% ipython --no-banner

In [1]: import numpy as np

In [2]: np.set_printoptions(precision=2, suppress=True, linewidth=200, floatmode="fixed")

In [3]: A = np.loadtxt("layer13.csv", delimiter=",")

In [4]: A
Out[4]: 
array([[1.00, 1.00, 0.00, 0.00, 0.00, 0.00],
       [0.00, 0.00, 0.00, 0.00, 0.00, 0.00],
       [2.00, 2.00, 0.00, 0.00, 0.00, 0.00],
       [0.00, 0.00, 1.00, 1.00, 0.00, 0.00],
       [0.00, 0.00, 0.00, 0.00, 0.00, 0.00],
       [0.00, 0.00, 2.00, 2.00, 0.00, 0.00],
       [0.00, 0.00, 0.00, 0.00, 1.00, 1.00],
       [0.00, 0.00, 0.00, 0.00, 0.00, 0.00],
       [0.00, 0.00, 0.00, 0.00, 2.00, 2.00]])

In [5]: round(float(np.linalg.norm(A, 2) / np.linalg.norm(A)), 2)
Out[5]: 0.58

In [6]: [round(float(x), 2) for x in np.linalg.svd(A, compute_uv=False)[:3]]
Out[6]: [3.16, 3.16, 3.16]

In [7]: left, sigma, Vh = np.linalg.svd(A, full_matrices=False)

In [8]: round(np.sqrt((sigma ** 2).sum()), 2), round(np.linalg.norm(A), 2)
Out[8]: (np.float64(5.48), np.float64(5.48))

In [9]: np.round(sigma / sigma[0], 2) + 0
Out[9]: array([1.00, 1.00, 1.00, 0.00, 0.00, 0.00])

In [10]: (sigma > 1e-8).sum()
Out[10]: np.int64(3)

In [11]: np.round(left.T @ A @ Vh.T, 2) + 0
Out[11]: 
array([[3.16, 0.00, 0.00, 0.00, 0.00, 0.00],
       [0.00, 3.16, 0.00, 0.00, 0.00, 0.00],
       [0.00, 0.00, 3.16, 0.00, 0.00, 0.00],
       [0.00, 0.00, 0.00, 0.00, 0.00, 0.00],
       [0.00, 0.00, 0.00, 0.00, 0.00, 0.00],
       [0.00, 0.00, 0.00, 0.00, 0.00, 0.00]])

In [12]: sigma.round(2) + 0
Out[12]: array([3.16, 3.16, 3.16, 0.00, 0.00, 0.00])
